$ python3 -q
>>> import numpy as np
>>> np.set_printoptions(precision=3, suppress=True, linewidth=120, floatmode="fixed")
>>> rnd = lambda a: np.round(a, 3) + 0
>>> mat = np.load("sample2.npy")
>>> rnd(mat)
array([[1.000, 0.000, 0.000, 0.000, 0.000],
       [0.000, 0.333, 0.333, 0.333, 0.000],
       [0.000, 0.500, 0.500, 0.000, 0.000],
       [0.000, 0.333, 0.000, 0.333, 0.333],
       [0.500, 0.000, 0.000, 0.000, 0.500]])
>>> x = np.array([-2, 2, -3, 1, 3])
>>> rhs = mat @ x
>>> rhs
array([-2.000,  0.000, -0.500,  2.000,  0.500])
>>> rnd(np.linalg.solve(mat.T, mat[4]))
array([0.000, 0.000, 0.000, 0.000, 1.000])
>>> rnd(np.linalg.solve(mat, 4 * rhs))
array([ -8.000,   8.000, -12.000,   4.000,  12.000])
>>> rnd(np.linalg.solve(mat, rhs + mat[:, 3]))
array([-2.000,  2.000, -3.000,  2.000,  3.000])
>>> rnd(np.linalg.solve(mat, mat[:, 2]))
array([0.000, 0.000, 1.000, 0.000, 0.000])
>>> ev, vecs = np.linalg.eig(mat)
>>> rnd(np.sort(np.linalg.eigvals(mat @ mat)))
array([0.023, 0.159, 0.250, 0.846, 1.000])
>>> rnd(np.prod(ev))
np.float64(-0.028)
>>> rnd(ev)
array([-0.152,  0.398,  0.920,  0.500,  1.000])
>>> rnd(np.sort(np.linalg.eigvals(np.linalg.inv(mat))))
array([-6.597,  1.000,  1.087,  2.000,  2.510])
>>> x = np.array([1, 1, 2, 0, -2])
>>> a = np.maximum(mat @ x, 0)
>>> np.maximum(mat @ (3 * x), 0)
array([3.000, 3.000, 4.500, 0.000, 0.000])
>>> a
array([1.000, 1.000, 1.500, 0.000, 0.000])
>>> feats = np.array([[0, 1, 1, 0], [1, 0, 0, 1], [1, 0, 0, 1], [0, 1, 1, 0]])
>>> feats
array([[0, 1, 1, 0],
       [1, 0, 0, 1],
       [1, 0, 0, 1],
       [0, 1, 1, 0]])
>>> Uu, sig, Vt = np.linalg.svd(feats)
>>> np.argmax(sig[:-1] / (sig[1:] + 1e-6)) + 1
np.int64(2)
>>> rnd(sig)
array([2.000, 2.000, 0.000, 0.000])
>>> B = Uu[:, :2] @ np.diag(sig[:2]) @ Vt[:2]
>>> rnd(np.linalg.norm(feats - B, 2)), rnd(sig[2])
(np.float64(0.0), np.float64(0.0))
>>> np.linalg.matrix_rank(B)
np.int64(2)
>>> r = np.linalg.matrix_rank(feats)
>>> r
np.int64(2)
>>> ns = np.linalg.svd(feats)[2][r:].T
>>> np.linalg.matrix_rank(feats.T @ feats), np.linalg.matrix_rank(feats @ feats.T)
(np.int64(2), np.int64(2))
>>> rnd(feats @ ns)
array([[0.000, 0.000],
       [0.000, 0.000],
       [0.000, 0.000],
       [0.000, 0.000]])
>>> ns.shape
(4, 2)
>>> data = np.array([[1, 0, 0, 0, 0],
...     [0, -1, 0, 0, -2],
...     [0, 0, -1, 0, 0],
...     [0, 0, 0, 2, 0],
...     [0, -2, 0, 0, -1]])
>>> # splits into 4 blocks
>>> rng = np.random.default_rng(589)
>>> idx = rng.permutation(5)
>>> idx
array([0, 1, 3, 2, 4])
>>> B = data[idx][:, idx]
>>> B
array([[ 1,  0,  0,  0,  0],
       [ 0, -1,  0,  0, -2],
       [ 0,  0,  2,  0,  0],
       [ 0,  0,  0, -1,  0],
       [ 0, -2,  0,  0, -1]])
>>> rnd(np.linalg.det(B)), rnd(np.linalg.det(data[idx]))
(np.float64(6.0), np.float64(-6.0))
>>> W1 = np.array([[0, 6, 6], [6, 1, 0], [7, 5, 5], [8, 5, 1], [8, 5, 9]])
>>> coef = np.array([-1, -3, 3])
>>> H = np.maximum(data @ W1 + coef, 0)
>>> np.linalg.matrix_rank(H)
np.int64(2)
>>> (H > 0).mean(axis=0)
array([0.200, 0.400, 0.400])
>>> C = np.array([[-1, -2, -1], [3, 1, -3], [2, -3, 0]])
>>> (H @ C).round(6).argmax(axis=1)
array([0, 0, 0, 0, 0])
>>> data @ data
array([[1, 0, 0, 0, 0],
       [0, 5, 0, 0, 4],
       [0, 0, 1, 0, 0],
       [0, 0, 0, 4, 0],
       [0, 4, 0, 0, 5]])
>>> np.allclose(data @ data.T, data.T @ data)
True
>>> (data + data.T) / 2
array([[ 1.000,  0.000,  0.000,  0.000,  0.000],
       [ 0.000, -1.000,  0.000,  0.000, -2.000],
       [ 0.000,  0.000, -1.000,  0.000,  0.000],
       [ 0.000,  0.000,  0.000,  2.000,  0.000],
       [ 0.000, -2.000,  0.000,  0.000, -1.000]])
>>> rnd(np.linalg.det(data))
np.float64(6.0)
>>> data.inv()
Traceback (most recent call last):
  File "<python-input-54>", line 1, in <module>
    data.inv()
    ^^^^^^^^
AttributeError: 'numpy.ndarray' object has no attribute 'inv'
